% ipython --no-banner

In [1]: import numpy as np

In [2]: np.set_printoptions(suppress=True, linewidth=100)

In [3]: mat = np.loadtxt("x.csv", delimiter=",")

In [4]: mat.round(2)
Out[4]: 
array([[0.33, 0.  , 0.33, 0.33],
       [0.5 , 0.5 , 0.  , 0.  ],
       [0.  , 0.  , 0.67, 0.33],
       [0.  , 0.  , 0.5 , 0.5 ]])

In [5]: round(np.linalg.norm(mat, 1), 2), round(np.linalg.norm(mat, np.inf), 2)
Out[5]: (np.float64(1.5), np.float64(1.0))

In [6]: np.round(np.linalg.norm(mat, axis=0), 2)
Out[6]: array([0.6 , 0.5 , 0.9 , 0.69])

In [7]: round(np.linalg.norm(mat, 2), 2)
Out[7]: np.float64(1.13)

In [8]: np.round(np.linalg.norm(mat, axis=1), 2)
Out[8]: array([0.58, 0.71, 0.75, 0.71])

In [9]: np.linalg.norm(mat, axis=1).argmax()
Out[9]: np.int64(2)

In [10]: round(np.linalg.norm(mat) ** 2 / np.linalg.norm(mat, 2) ** 2, 2)
Out[10]: np.float64(1.48)

In [11]: q, V = np.linalg.qr(mat[:, :3])[0], np.linalg.qr(mat[:, 3:])[0]

In [12]: sig = np.linalg.svd(q.T @ V, compute_uv=False)

In [13]: np.round(np.degrees(np.arccos(sig.clip(0, 1))), 2)
Out[13]: array([16.92])

In [14]: (sig > 0.9).sum()
Out[14]: np.int64(1)

In [15]: np.round(np.linalg.norm(q @ q.T - V @ V.T, 2), 2)
Out[15]: np.float64(1.0)

In [16]: vals, V = np.linalg.eig(mat)

In [17]: mat @ V[:, 0] - vals[0] * V[:, 0]
Out[17]: array([0., 0., 0., 0.])

In [18]: vals.round(2)
Out[18]: array([0.5 , 0.33, 1.  , 0.17])

In [19]: np.round(np.sort(np.linalg.eigvals(mat @ mat)), 2)
Out[19]: array([0.03, 0.11, 0.25, 1.  ])

In [20]: np.round(np.linalg.matrix_power(mat, 2), 2)
Out[20]: 
array([[0.11, 0.  , 0.5 , 0.39],
       [0.42, 0.25, 0.17, 0.17],
       [0.  , 0.  , 0.61, 0.39],
       [0.  , 0.  , 0.58, 0.42]])

In [21]: mat.sum(axis=1)
Out[21]: array([1., 1., 1., 1.])

In [22]: np.round(np.sort(np.abs(np.linalg.eigvals(mat)))[::-1], 2)
Out[22]: array([1.  , 0.5 , 0.33, 0.17])

In [23]: pr = np.eye(4)[1]

In [24]: for _ in range(3):
    ...:     pr = pr @ mat
    ...:     print(pr.round(2))
    ...: 
[0.5 0.5 0.  0. ]
[0.42 0.25 0.17 0.17]
[0.26 0.12 0.33 0.28]

In [25]: f, g = mat[0], mat[1]

In [26]: np.round(f @ f, 2)
Out[26]: np.float64(0.33)

In [27]: pr = (f @ g) / (f @ f) * f

In [28]: np.round(g - pr, 2)
Out[28]: array([ 0.33,  0.5 , -0.17, -0.17])

In [29]: np.linalg.matrix_rank(np.outer(f, g))
Out[29]: np.int64(1)

In [30]: np.round(np.outer(f, g), 2)
Out[30]: 
array([[0.17, 0.17, 0.  , 0.  ],
       [0.  , 0.  , 0.  , 0.  ],
       [0.17, 0.17, 0.  , 0.  ],
       [0.17, 0.17, 0.  , 0.  ]])

In [31]: pr.round(2)
Out[31]: array([0.17, 0.  , 0.17, 0.17])

In [32]: K = np.load("run9.npy")

In [33]: K
Out[33]: 
array([[ 1, -1,  1, -1],
       [ 1,  0,  0,  0],
       [ 1,  1,  1,  1],
       [ 1,  2,  4,  8],
       [ 1,  3,  9, 27]])

In [34]: out = np.c_[K[:, :1] @ np.array([[-3]]), np.array([5, 6, 8, 7, 1])]

In [35]: out
Out[35]: 
array([[-3,  5],
       [-3,  6],
       [-3,  8],
       [-3,  7],
       [-3,  1]])

In [36]: np.round(np.linalg.lstsq(K, out[:, 0])[0], 2) + 0
Out[36]: array([-3.,  0.,  0.,  0.])

In [37]: q = out.astype(float).copy()

In [38]: for j in range(2):
    ...:     q[:, j] -= q[:, :j] @ (q[:, :j].T @ q[:, j])
    ...:     q[:, j] /= np.linalg.norm(q[:, j])
    ...: 

In [39]: np.round(q.T @ q, 2) + 0
Out[39]: 
array([[1., 0.],
       [0., 1.]])

In [40]: np.round(q.T @ out, 2) + 0
Out[40]: 
array([[  6.71, -12.07],
       [  0.  ,   5.4 ]])

In [41]: arr = np.load("block16.npy")

In [42]: arr.round(2)
Out[42]: 
array([[  3.88,  14.89,  11.89,  -4.67],
       [ 15.72,   9.29,  -7.4 ,  -3.42],
       [ 15.75,   7.65,  -9.22,  -2.92],
       [ -0.63,  12.91,  14.76,  -3.9 ],
       [-15.57, -10.32,   6.11,   3.73],
       [-12.01,   2.25,  15.83,  -0.23],
       [ 14.91,   3.57, -12.73,  -1.65],
       [ 15.43,  10.87,  -5.35,  -3.89],
       [  6.24,  15.46,   9.88,  -4.93],
       [-15.26,  -4.71,  11.87,   2.01],
       [ 12.23,  -1.92, -15.71,   0.12],
       [ 12.58,  14.62,   1.9 ,  -4.92],
       [ 10.44,  -4.43, -16.45,   0.95],
       [  3.74,  14.85,  12.  ,  -4.65],
       [-15.07, -11.86,   3.87,   4.17],
       [  4.55,  15.09,  11.36,  -4.76],
       [ 13.96,   1.2 , -14.24,  -0.9 ],
       [-15.22, -11.48,   4.46,   4.07],
       [  5.36,  15.29,  10.68,  -4.85],
       [ 12.3 ,  -1.81, -15.67,   0.08],
       [  6.76,  -8.41, -16.68,   2.3 ],
       [  0.18, -13.16, -14.52,   3.99],
       [ -2.29,  11.9 ,  15.51,  -3.53],
       [  2.58, -11.71, -15.63,   3.46],
       [-15.28, -11.33,   4.68,   4.02],
       [ 12.36,  -1.71, -15.63,   0.05],
       [  0.45, -13.01, -14.66,   3.94]])

In [43]: labels = arr[:, 3] > np.median(arr[:, 3])

In [44]: f = arr[labels].mean(axis=0) - arr[~labels].mean(axis=0)

In [45]: round(float((((arr - arr.mean(axis=0)) @ f > 0) == labels).mean()), 2)
Out[45]: 0.96

In [46]: W0 = np.array([[5, 6, 7, 8], [9, 10, 11, 12], [13, 14, 15, 16]])

In [47]: # rank 2

In [48]: Uu, sig, VT = np.linalg.svd(W0)

In [49]: V = VT[:(sig > 1e-8).sum()]

In [50]: rng = np.random.default_rng(78597)

In [51]: x = W0[0] + 2 * W0[2] + rng.integers(2) * np.eye(4)[0]

In [52]: x
Out[52]: array([32., 34., 37., 40.])

In [53]: np.allclose(V.T @ V @ x, x)
Out[53]: False

In [54]: round(float(np.linalg.norm(x - V.T @ V @ x)), 2)
Out[54]: 0.55

In [55]: out = W0[0, 0] * W0[1:] - np.outer(W0[1:, 0], W0[0])

In [56]: out
Out[56]: 
array([[  0,  -4,  -8, -12],
       [  0,  -8, -16, -24]])

In [57]: np.flatnonzero(~out.round(6).any(axis=1))
Out[57]: array([], dtype=int64)

In [58]: W0[:, 0] / W0[0, 0]
Out[58]: array([1. , 1.8, 2.6])

In [59]: np.linalg.matrix_rank(out), np.linalg.matrix_rank(W0)
Out[59]: (np.int64(1), np.int64(2))

In [60]: f, g = out[0], out[1]

In [61]: f @ g
Out[61]: np.int64(448)

In [62]: pr = (f @ g) / (f @ f) * f

In [63]: g - pr
Out[63]: array([0., 0., 0., 0.])

In [64]: np.linalg.matrix_rank(np.outer(f, g))
Out[64]: np.int64(1)

In [65]: round(np.linalg.norm(f + g) ** 2 + np.linalg.norm(f - g) ** 2, 2)
Out[65]: np.float64(2240.0)

In [66]: pr
Out[66]: array([  0.,  -8., -16., -24.])

In [67]: E = np.loadtxt("dump.csv", delimiter=",")

In [68]: E
Out[68]: 
array([[-1.,  0.,  0.,  0.,  0.],
       [ 0., -1., -2., -2.,  0.],
       [ 0., -2., -1., -2.,  0.],
       [ 0., -2., -2., -1.,  0.],
       [ 0.,  0.,  0.,  0., -1.]])

In [69]: vals, V = np.linalg.eigh(E)

In [70]: x = np.array([0, 2, 0, 1, 0])

In [71]: np.round(V * np.maximum(vals, 0) @ V.T, 2)
Out[71]: 
array([[ 0.  ,  0.  ,  0.  ,  0.  ,  0.  ],
       [ 0.  ,  0.67, -0.33, -0.33,  0.  ],
       [ 0.  , -0.33,  0.67, -0.33,  0.  ],
       [ 0.  , -0.33, -0.33,  0.67,  0.  ],
       [ 0.  ,  0.  ,  0.  ,  0.  ,  0.  ]])

In [72]: np.round(V * np.abs(vals) @ V.T, 2)
Out[72]: 
array([[1.  , 0.  , 0.  , 0.  , 0.  ],
       [0.  , 2.33, 1.33, 1.33, 0.  ],
       [0.  , 1.33, 2.33, 1.33, 0.  ],
       [0.  , 1.33, 1.33, 2.33, 0.  ],
       [0.  , 0.  , 0.  , 0.  , 1.  ]])

In [73]: round(float(np.linalg.eigvalsh(E).min()), 2)
Out[73]: -5.0

In [74]: feats = np.load("w.npy")

In [75]: feats.round(2)
Out[75]: 
array([[ 0.41, -0.48, -0.09],
       [-0.48,  0.56,  0.11],
       [-0.09,  0.11,  0.02]])

In [76]: # symmetric

In [77]: Uu, sig, VT = np.linalg.svd(feats)

In [78]: V = VT[:(sig > 1e-8).sum()]

In [79]: x = feats[2] + -1 * feats[1] + rng.integers(2) * np.eye(3)[2]

In [80]: x.round(2)
Out[80]: array([ 0.39, -0.46,  0.91])

In [81]: np.allclose(V.T @ V @ x, x)
Out[81]: False

In [82]: np.round(V.T @ V, 2)
Out[82]: 
array([[ 0.41, -0.48, -0.09],
       [-0.48,  0.56,  0.11],
       [-0.09,  0.11,  0.02]])

In [83]: np.round(np.diag(V.T @ V), 2)
Out[83]: array([0.41, 0.56, 0.02])

In [84]: np.round(feats.mean(axis=0), 2)
Out[84]: array([-0.05,  0.06,  0.01])

In [85]: np.round(feats - feats[0], 2)
Out[85]: 
array([[ 0.  ,  0.  ,  0.  ],
       [-0.9 ,  1.05,  0.2 ],
       [-0.51,  0.59,  0.11]])

In [86]: np.round(np.linalg.svd(feats, compute_uv=False), 2) + 0
Out[86]: array([1., 0., 0.])

In [87]: Z = 10 * np.array([[-1.1, 2.8, -1.0, 0.7], [-0.6, 1.1, -0.6, 0.4]])

In [88]: labels = rng.integers(0, 2, 19)

In [89]: J = Z[labels] + rng.normal(size=(19, 4))

In [90]: J.round(2)
Out[90]: 
array([[-11.88,  27.25, -10.06,   7.98],
       [-10.93,  27.14,  -9.8 ,   8.09],
       [ -9.8 ,  27.8 , -11.41,   7.75],
       [-10.8 ,  28.79,  -9.89,   7.43],
       [-10.99,  27.55, -10.21,   6.24],
       [ -9.33,  28.08, -10.82,   8.25],
       [ -6.31,  11.91,  -4.5 ,   3.28],
       [ -6.  ,  10.37,  -5.29,   1.36],
       [-12.29,  28.1 , -10.04,   5.58],
       [-11.94,  26.69,  -9.84,   6.69],
       [ -5.33,  11.6 ,  -5.65,   2.6 ],
       [ -6.95,  11.12,  -5.89,   3.8 ],
       [ -7.05,  10.5 ,  -4.74,   3.97],
       [ -9.45,  27.22, -11.13,   6.21],
       [ -6.78,  10.96,  -5.14,   3.38],
       [-10.51,  26.61,  -9.56,   8.51],
       [ -5.59,  10.82,  -5.55,   5.2 ],
       [-10.83,  27.61, -10.66,   5.94],
       [ -5.74,  12.58,  -5.92,   5.05]])

In [91]: proj = J @ np.linalg.solve(J.T @ J, J.T)

In [92]: np.round(np.diag(proj), 2)
Out[92]: 
array([0.16, 0.16, 0.26, 0.19, 0.13, 0.27, 0.09, 0.31, 0.32, 0.15, 0.15, 0.24, 0.23, 0.32, 0.15,
       0.23, 0.29, 0.17, 0.18])

In [93]: out = np.c_[J[:, :2] @ np.array([[2, 2], [-2, -1]]), np.array([2, -3, -2, 3, -3, 0, -3, 2, -3, -2, -3, 1, 1, -1, -3, 1, 2, -2, 3])]

In [94]: out.round(2)
Out[94]: 
array([[-78.26, -51.02,   2.  ],
       [-76.14, -49.  ,  -3.  ],
       [-75.2 , -47.4 ,  -2.  ],
       [-79.17, -50.38,   3.  ],
       [-77.08, -49.53,  -3.  ],
       [-74.81, -46.74,   0.  ],
       [-36.44, -24.53,  -3.  ],
       [-32.73, -22.36,   2.  ],
       [-80.78, -52.68,  -3.  ],
       [-77.25, -50.56,  -2.  ],
       [-33.86, -22.26,  -3.  ],
       [-36.14, -25.02,   1.  ],
       [-35.1 , -24.61,   1.  ],
       [-73.34, -46.12,  -1.  ],
       [-35.48, -24.52,  -3.  ],
       [-74.23, -47.62,   1.  ],
       [-32.82, -22.  ,   2.  ],
       [-76.89, -49.28,  -2.  ],
       [-36.64, -24.06,   3.  ]])

In [95]: np.linalg.matrix_rank(np.c_[J, out])
Out[95]: np.int64(5)

In [96]: np.round(np.linalg.norm(out - J @ np.linalg.lstsq(J, out)[0], axis=0), 2) + 0
Out[96]: array([0.  , 0.  , 8.57])

In [97]: np.round(np.linalg.norm(np.linalg.qr(J)[0].T @ out, axis=0) ** 2 / ((out ** 2).sum(axis=0) + 1e-12), 2)
Out[97]: array([1.  , 1.  , 0.27])

In [98]: np.linalg.matrix_rank(out)
Out[98]: np.int64(3)

In [99]: Xs = (J - J.mean(axis=0)) / J.std(axis=0)

In [100]: np.argwhere(np.abs(Xs) > 2)
Out[100]: array([[7, 3]])

In [101]: coef = np.linalg.lstsq(np.delete(Xs, 1, axis=1), Xs[:, 1])[0]

In [102]: coef.round(2)
Out[102]: array([-0.31, -0.63,  0.09])

In [103]: np.abs(coef).argmax()
Out[103]: np.int64(1)
